In [1]: import numpy as np

In [2]: import numpy.linalg as la

In [3]: np.set_printoptions(precision=3, suppress=True, linewidth=100)

In [4]: K = np.loadtxt("case8.csv", delimiter=",")

In [5]: K
Out[5]: 
array([[ 1.,  0.,  0.,  0.,  0.,  0.,  0.,  0.,  0.,  0.,  0.],
       [ 0.,  2.,  0.,  0.,  0.,  0.,  0.,  0.,  0.,  0.,  0.],
       [ 0.,  0., -2.,  0.,  0.,  0.,  0.,  0.,  0.,  0.,  0.],
       [ 0.,  0.,  0.,  1.,  0.,  0.,  0.,  0.,  0.,  0.,  0.],
       [ 0.,  0.,  0.,  0., -2.,  0.,  0.,  0.,  0.,  0.,  0.],
       [ 0.,  0.,  0.,  0.,  0., -2.,  0.,  0.,  0.,  0.,  0.],
       [ 0.,  0.,  0.,  0.,  0.,  0.,  3.,  0.,  0.,  0.,  0.],
       [ 0.,  0.,  0.,  0.,  0.,  0.,  0.,  0.,  0.,  0.,  0.],
       [ 0.,  0.,  0.,  0.,  0.,  0.,  0.,  0., -3.,  0.,  0.],
       [ 0.,  0.,  0.,  0.,  0.,  0.,  0.,  0.,  0.,  1.,  0.],
       [ 0.,  0.,  0.,  0.,  0.,  0.,  0.,  0.,  0.,  0.,  0.]])

In [6]: A2 = K[0, 0] * K[1:] - np.outer(K[1:, 0], K[0])

In [7]: A2
Out[7]: 
array([[ 0.,  2.,  0.,  0.,  0.,  0.,  0.,  0.,  0.,  0.,  0.],
       [ 0.,  0., -2.,  0.,  0.,  0.,  0.,  0.,  0.,  0.,  0.],
       [ 0.,  0.,  0.,  1.,  0.,  0.,  0.,  0.,  0.,  0.,  0.],
       [ 0.,  0.,  0.,  0., -2.,  0.,  0.,  0.,  0.,  0.,  0.],
       [ 0.,  0.,  0.,  0.,  0., -2.,  0.,  0.,  0.,  0.,  0.],
       [ 0.,  0.,  0.,  0.,  0.,  0.,  3.,  0.,  0.,  0.,  0.],
       [ 0.,  0.,  0.,  0.,  0.,  0.,  0.,  0.,  0.,  0.,  0.],
       [ 0.,  0.,  0.,  0.,  0.,  0.,  0.,  0., -3.,  0.,  0.],
       [ 0.,  0.,  0.,  0.,  0.,  0.,  0.,  0.,  0.,  1.,  0.],
       [ 0.,  0.,  0.,  0.,  0.,  0.,  0.,  0.,  0.,  0.,  0.]])

In [8]: K[:, 0] / K[0, 0]
Out[8]: array([1., 0., 0., 0., 0., 0., 0., 0., 0., 0., 0.])

In [9]: np.allclose(A2[:-1].T @ la.lstsq(A2[:-1].T, A2[-1])[0], A2[-1])
Out[9]: True

In [10]: np.abs(np.diag(la.qr(A2)[1])) > 1e-9
Out[10]: array([False, False, False, False, False, False, False, False, False, False])

In [11]: A2 @ la.pinv(A2) @ A2
Out[11]: 
array([[ 0.,  2.,  0.,  0.,  0.,  0.,  0.,  0.,  0.,  0.,  0.],
       [ 0.,  0., -2.,  0.,  0.,  0.,  0.,  0.,  0.,  0.,  0.],
       [ 0.,  0.,  0.,  1.,  0.,  0.,  0.,  0.,  0.,  0.,  0.],
       [ 0.,  0.,  0.,  0., -2.,  0.,  0.,  0.,  0.,  0.,  0.],
       [ 0.,  0.,  0.,  0.,  0., -2.,  0.,  0.,  0.,  0.,  0.],
       [ 0.,  0.,  0.,  0.,  0.,  0.,  3.,  0.,  0.,  0.,  0.],
       [ 0.,  0.,  0.,  0.,  0.,  0.,  0.,  0.,  0.,  0.,  0.],
       [ 0.,  0.,  0.,  0.,  0.,  0.,  0.,  0., -3.,  0.,  0.],
       [ 0.,  0.,  0.,  0.,  0.,  0.,  0.,  0.,  0.,  1.,  0.],
       [ 0.,  0.,  0.,  0.,  0.,  0.,  0.,  0.,  0.,  0.,  0.]])

In [12]: round(la.norm(K[7], 1), 3), round(la.norm(K[7], np.inf), 3)
Out[12]: (np.float64(0.0), np.float64(0.0))

In [13]: round(float(la.norm(K, "nuc")), 3)
Out[13]: 17.0

In [14]: print(round(la.norm(K[7] - K[4]), 3))
2.0

In [15]: round(la.norm(K, 1), 3), np.round(la.norm(K, np.inf), 3)
Out[15]: (np.float64(3.0), np.float64(3.0))

In [16]: (K != 0).astype(int)
Out[16]: 
array([[1, 0, 0, 0, 0, 0, 0, 0, 0, 0, 0],
       [0, 1, 0, 0, 0, 0, 0, 0, 0, 0, 0],
       [0, 0, 1, 0, 0, 0, 0, 0, 0, 0, 0],
       [0, 0, 0, 1, 0, 0, 0, 0, 0, 0, 0],
       [0, 0, 0, 0, 1, 0, 0, 0, 0, 0, 0],
       [0, 0, 0, 0, 0, 1, 0, 0, 0, 0, 0],
       [0, 0, 0, 0, 0, 0, 1, 0, 0, 0, 0],
       [0, 0, 0, 0, 0, 0, 0, 0, 0, 0, 0],
       [0, 0, 0, 0, 0, 0, 0, 0, 1, 0, 0],
       [0, 0, 0, 0, 0, 0, 0, 0, 0, 1, 0],
       [0, 0, 0, 0, 0, 0, 0, 0, 0, 0, 0]])

In [17]: K @ K
Out[17]: 
array([[1., 0., 0., 0., 0., 0., 0., 0., 0., 0., 0.],
       [0., 4., 0., 0., 0., 0., 0., 0., 0., 0., 0.],
       [0., 0., 4., 0., 0., 0., 0., 0., 0., 0., 0.],
       [0., 0., 0., 1., 0., 0., 0., 0., 0., 0., 0.],
       [0., 0., 0., 0., 4., 0., 0., 0., 0., 0., 0.],
       [0., 0., 0., 0., 0., 4., 0., 0., 0., 0., 0.],
       [0., 0., 0., 0., 0., 0., 9., 0., 0., 0., 0.],
       [0., 0., 0., 0., 0., 0., 0., 0., 0., 0., 0.],
       [0., 0., 0., 0., 0., 0., 0., 0., 9., 0., 0.],
       [0., 0., 0., 0., 0., 0., 0., 0., 0., 1., 0.],
       [0., 0., 0., 0., 0., 0., 0., 0., 0., 0., 0.]])

In [18]: U, sv, vt = la.svd(K)

In [19]: vecs = vt[:(sv > 1e-8).sum()]

In [20]: rng = np.random.default_rng(159647)

In [21]: vec = K[4] + 2 * K[7] + rng.integers(2) * np.eye(11)[7]

In [22]: vec
Out[22]: array([ 0.,  0.,  0.,  0., -2.,  0.,  0.,  0.,  0.,  0.,  0.])

In [23]: round(float(la.norm(vec - vecs.T @ vecs @ vec)), 3)
Out[23]: 0.0

In [24]: print(vecs.T @ vecs)
[[1. 0. 0. 0. 0. 0. 0. 0. 0. 0. 0.]
 [0. 1. 0. 0. 0. 0. 0. 0. 0. 0. 0.]
 [0. 0. 1. 0. 0. 0. 0. 0. 0. 0. 0.]
 [0. 0. 0. 1. 0. 0. 0. 0. 0. 0. 0.]
 [0. 0. 0. 0. 1. 0. 0. 0. 0. 0. 0.]
 [0. 0. 0. 0. 0. 1. 0. 0. 0. 0. 0.]
 [0. 0. 0. 0. 0. 0. 1. 0. 0. 0. 0.]
 [0. 0. 0. 0. 0. 0. 0. 0. 0. 0. 0.]
 [0. 0. 0. 0. 0. 0. 0. 0. 1. 0. 0.]
 [0. 0. 0. 0. 0. 0. 0. 0. 0. 1. 0.]
 [0. 0. 0. 0. 0. 0. 0. 0. 0. 0. 0.]]

In [25]: J = np.array([[18, -15, -4, 0, 10, 12, -18, -10],
    ...:     [-15, 23, 12, -1, -16, -16, 13, 1],
    ...:     [-4, 12, 23, -10, -21, -15, 5, -5],
    ...:     [0, -1, -10, 6, 8, 6, -2, 2],
    ...:     [10, -16, -21, 8, 22, 16, -10, 0],
    ...:     [12, -16, -15, 6, 16, 18, -14, 0],
    ...:     [-18, 13, 5, -2, -10, -14, 20, 10],
    ...:     [-10, 1, -5, 2, 0, 0, 10, 12]])

In [26]: J
Out[26]: 
array([[ 18, -15,  -4,   0,  10,  12, -18, -10],
       [-15,  23,  12,  -1, -16, -16,  13,   1],
       [ -4,  12,  23, -10, -21, -15,   5,  -5],
       [  0,  -1, -10,   6,   8,   6,  -2,   2],
       [ 10, -16, -21,   8,  22,  16, -10,   0],
       [ 12, -16, -15,   6,  16,  18, -14,   0],
       [-18,  13,   5,  -2, -10, -14,  20,  10],
       [-10,   1,  -5,   2,   0,   0,  10,  12]])

In [27]: U, sv, vt = la.svd(J)

In [28]: vecs = vt[:(sv > 1e-8).sum()]

In [29]: vec = J[1] + 3 * J[5] + rng.integers(2) * np.eye(8)[3]

In [30]: vec
Out[30]: array([ 21., -25., -33.,  18.,  32.,  38., -29.,   1.])

In [31]: np.diag(vecs.T @ vecs)
Out[31]: array([0.324, 0.739, 0.471, 0.293, 0.508, 0.528, 0.517, 0.62 ])

In [32]: print(round(float(la.norm(vec - vecs.T @ vecs @ vec)), 3))
0.841

In [33]: U, sv, vt = la.svd(J)

In [34]: sv.round(3) + 0
Out[34]: array([88.958, 36.408, 11.191,  5.443,  0.   ,  0.   ,  0.   ,  0.   ])

In [35]: A2 = U[:, :4] @ np.diag(sv[:4]) @ vt[:4]

In [36]: la.matrix_rank(J, rtol=0.05)
Out[36]: np.int64(4)

In [37]: np.round(np.abs(J - A2).max(), 3)
Out[37]: np.float64(0.0)

In [38]: A2.round(3) + 0
Out[38]: 
array([[ 18., -15.,  -4.,   0.,  10.,  12., -18., -10.],
       [-15.,  23.,  12.,  -1., -16., -16.,  13.,   1.],
       [ -4.,  12.,  23., -10., -21., -15.,   5.,  -5.],
       [  0.,  -1., -10.,   6.,   8.,   6.,  -2.,   2.],
       [ 10., -16., -21.,   8.,  22.,  16., -10.,   0.],
       [ 12., -16., -15.,   6.,  16.,  18., -14.,   0.],
       [-18.,  13.,   5.,  -2., -10., -14.,  20.,  10.],
       [-10.,   1.,  -5.,   2.,   0.,   0.,  10.,  12.]])

In [39]: round(float(la.norm(J - A2) / la.norm(J)), 3)
Out[39]: 0.0

In [40]: round(la.norm(J - A2, 2), 3), round(sv[4], 3)
Out[40]: (np.float64(0.0), np.float64(0.0))

In [41]: W0 = np.loadtxt("dump.csv", delimiter=",")

In [42]: W0
Out[42]: 
array([[-2.,  3.,  2., -2.,  1.,  1., -2.,  2.,  3.,  1.,  1.,  3.,  1.],
       [-5.,  0., -1., -5., -2., -2., -5., -1.,  0., -2., -2.,  0., -2.],
       [-5.,  0., -1., -5., -2., -2., -5., -1.,  0., -2., -2.,  0., -2.],
       [-2.,  3.,  2., -2.,  1.,  1., -2.,  2.,  3.,  1.,  1.,  3.,  1.],
       [-2.,  3.,  2., -2.,  1.,  1., -2.,  2.,  3.,  1.,  1.,  3.,  1.],
       [-3.,  2.,  1., -3.,  0.,  0., -3.,  1.,  2.,  0.,  0.,  2.,  0.],
       [-4.,  1.,  0., -4., -1., -1., -4.,  0.,  1., -1., -1.,  1., -1.],
       [-3.,  2.,  1., -3.,  0.,  0., -3.,  1.,  2.,  0.,  0.,  2.,  0.],
       [-6., -1., -2., -6., -3., -3., -6., -2., -1., -3., -3., -1., -3.],
       [-2.,  3.,  2., -2.,  1.,  1., -2.,  2.,  3.,  1.,  1.,  3.,  1.]])

In [43]: U, sv, vt = la.svd(W0)

In [44]: print(np.argmax(sv[:-1] / (sv[1:] + 1e-6)) + 1)
2

In [45]: A2 = U[:, :2] @ np.diag(sv[:2]) @ vt[:2]

In [46]: A2.round(3) + 0
Out[46]: 
array([[-2.,  3.,  2., -2.,  1.,  1., -2.,  2.,  3.,  1.,  1.,  3.,  1.],
       [-5.,  0., -1., -5., -2., -2., -5., -1.,  0., -2., -2.,  0., -2.],
       [-5.,  0., -1., -5., -2., -2., -5., -1.,  0., -2., -2.,  0., -2.],
       [-2.,  3.,  2., -2.,  1.,  1., -2.,  2.,  3.,  1.,  1.,  3.,  1.],
       [-2.,  3.,  2., -2.,  1.,  1., -2.,  2.,  3.,  1.,  1.,  3.,  1.],
       [-3.,  2.,  1., -3.,  0.,  0., -3.,  1.,  2.,  0.,  0.,  2.,  0.],
       [-4.,  1.,  0., -4., -1., -1., -4.,  0.,  1., -1., -1.,  1., -1.],
       [-3.,  2.,  1., -3.,  0.,  0., -3.,  1.,  2.,  0.,  0.,  2.,  0.],
       [-6., -1., -2., -6., -3., -3., -6., -2., -1., -3., -3., -1., -3.],
       [-2.,  3.,  2., -2.,  1.,  1., -2.,  2.,  3.,  1.,  1.,  3.,  1.]])

In [47]: la.matrix_rank(W0, rtol=0.05)
Out[47]: np.int64(2)

In [48]: rank = la.matrix_rank(W0)

In [49]: print(rank)
2

In [50]: null = la.svd(W0)[2][rank:].T

In [51]: la.matrix_rank(W0.T @ W0), la.matrix_rank(W0 @ W0.T)
Out[51]: (np.int64(2), np.int64(2))

In [52]: [int(la.matrix_rank(W0[:i])) for i in range(1, len(W0) + 1)]
Out[52]: [1, 2, 2, 2, 2, 2, 2, 2, 2, 2]

In [53]: np.allclose(W0 @ null, 0)
Out[53]: True

In [54]: la.cond(W0) > 100
Out[54]: np.True_

In [55]: np.argsort(-la.norm(W0, axis=0).round(6), kind="stable")[:3]
Out[55]: array([0, 3, 6])

In [56]: [round(float(x), 3) for x in la.svd(W0, compute_uv=False)[:3]]
Out[56]: [21.817, 15.1, 0.0]

In [57]: F = np.diag(3 * np.array([-3, 4, -9, 4, 4, -2])) + np.array([[-2, -4, 3, 5, 1, 1],
    ...:     [1, -4, -2, 0, 4, 4],
    ...:     [-1, 2, -3, -2, 2, 0],
    ...:     [-2, -3, 2, -5, 2, -3],
    ...:     [2, 4, -5, -4, -4, 0],
    ...:     [-3, 3, -4, -3, 1, -3]])

In [58]: F
Out[58]: 
array([[-11,  -4,   3,   5,   1,   1],
       [  1,   8,  -2,   0,   4,   4],
       [ -1,   2, -30,  -2,   2,   0],
       [ -2,  -3,   2,   7,   2,  -3],
       [  2,   4,  -5,  -4,   8,   0],
       [ -3,   3,  -4,  -3,   1,  -9]])

In [59]: r0 = np.array([-2, -2, -1, 3, -3, 1])

In [60]: A2 = F + np.outer(r0, np.eye(6)[1])

In [61]: print(round(la.det(A2) / la.det(F), 3), round(1 + la.solve(F, r0)[1], 3))
1.02 1.02

In [62]: la.matrix_rank(A2 - F)
Out[62]: np.int64(1)

In [63]: la.matrix_rank(la.inv(A2) - la.inv(F), tol=1e-8)
Out[63]: np.int64(1)

In [64]: mat = np.loadtxt("m.csv", delimiter=",")

In [65]: mat
Out[65]: 
array([[  0.,   1., -10.,   4.,  -2.,   2.,   7.,   1.,   0.,  -3.],
       [ -1.,   0.,  -5.,   2.,  -7.,   1.,  -1.,  -2.,  -4.,  -3.],
       [ 10.,   5.,   0.,  -6.,  -8.,  -3.,   0.,   0.,  10.,   5.],
       [ -4.,  -2.,   6.,   0.,   2.,   7.,   0.,  -5.,   2.,  -7.],
       [  2.,   7.,   8.,  -2.,   0.,  -2.,  -2.,  -1.,  -2.,   0.],
       [ -2.,  -1.,   3.,  -7.,   2.,   0.,   7.,   6.,   0.,  -2.],
       [ -7.,   1.,   0.,   0.,   2.,  -7.,   0.,   5.,   5.,   3.],
       [ -1.,   2.,   0.,   5.,   1.,  -6.,  -5.,   0.,  -1.,  -1.],
       [  0.,   4., -10.,  -2.,   2.,   0.,  -5.,   1.,   0.,  -1.],
       [  3.,   3.,  -5.,   7.,   0.,   2.,  -3.,   1.,   1.,   0.]])

In [66]: r0 = np.array([1, -4, -3, 5, -3, -2, 3, 5, 1, 3])

In [67]: A2 = mat + np.outer(r0, np.eye(10)[4])

In [68]: print(la.matrix_rank(A2 - mat))
1

In [69]: A2
Out[69]: 
array([[  0.,   1., -10.,   4.,  -1.,   2.,   7.,   1.,   0.,  -3.],
       [ -1.,   0.,  -5.,   2., -11.,   1.,  -1.,  -2.,  -4.,  -3.],
       [ 10.,   5.,   0.,  -6., -11.,  -3.,   0.,   0.,  10.,   5.],
       [ -4.,  -2.,   6.,   0.,   7.,   7.,   0.,  -5.,   2.,  -7.],
       [  2.,   7.,   8.,  -2.,  -3.,  -2.,  -2.,  -1.,  -2.,   0.],
       [ -2.,  -1.,   3.,  -7.,   0.,   0.,   7.,   6.,   0.,  -2.],
       [ -7.,   1.,   0.,   0.,   5.,  -7.,   0.,   5.,   5.,   3.],
       [ -1.,   2.,   0.,   5.,   6.,  -6.,  -5.,   0.,  -1.,  -1.],
       [  0.,   4., -10.,  -2.,   3.,   0.,  -5.,   1.,   0.,  -1.],
       [  3.,   3.,  -5.,   7.,   3.,   2.,  -3.,   1.,   1.,   0.]])

In [70]: la.matrix_power(A2, 3)
Out[70]: 
array([[  224.,   662.,  4610., -1592.,   168., -1014., -1136.,  -413.,   339.,   766.],
       [ -534.,    59.,  2799., -1335.,  1693.,  -743.,   153.,   651.,   654.,   589.],
       [-4419., -2295.,   351.,  2480.,  5202.,  1753.,   142.,  -416., -3608., -2794.],
       [ 1769.,   858., -3498.,   121., -2492., -1877.,  -214.,  1205.,  1290.,  1921.],
       [-1134., -1402., -3202.,  1254.,  1272.,   869.,   830.,   430.,  -335.,  -641.],
       [  689.,   662., -1650.,  2048.,   195.,     8., -1949.,  -980.,  -411.,    13.],
       [ 1374.,    54.,  -157.,   347., -1922.,  1852.,   -30., -1517.,  -848.,  -897.],
       [  807.,  -459.,   133., -1289., -1951.,  1012.,  1470.,  -121.,   554.,  -119.],
       [ -360.,  -958.,  3246.,  -886.,   -83.,   356.,   955.,  -349.,    75.,  -103.],
       [ -388.,  -418.,  2751., -1870.,  -625.,  -140.,   955.,   156.,   198.,    84.]])

In [71]: A2 @ A2
Out[71]: 
array([[-182.,  -67.,   32.,   34.,  162.,    0.,   19.,   23.,  -63.,  -65.],
       [ -82., -138.,   -8.,   18.,   65.,   62.,   61.,   -6.,  -30.,  -35.],
       [  18.,    3., -383.,  108.,  -29.,   15.,    1.,   38.,   -5.,   -7.],
       [  46.,   45.,  142., -197., -106.,  -26.,   45.,   30.,   52.,   37.],
       [  94.,   15.,  -77.,   -7., -194.,   -1.,   14.,  -23.,   45.,   28.],
       [  -2.,   40.,   -7.,  -12.,   -4., -152.,  -37.,   68.,   47.,   88.],
       [  27.,   74.,   19.,   49.,   35.,  -47., -168.,  -48.,  -16.,   22.],
       [  34.,   25.,   75.,   25.,  -35.,   56.,  -55.,  -99.,  -36.,  -40.],
       [ -59.,  -31.,   -3.,   60.,   21.,   41.,  -12.,  -27., -153.,  -64.],
       [ -59.,  -14.,   17.,   31.,   53.,   82.,   16.,  -43.,  -70., -107.]])

In [72]: np.allclose(A2 @ A2.T, A2.T @ A2)
Out[72]: False

In [73]: np.allclose(A2, A2.T)
Out[73]: False
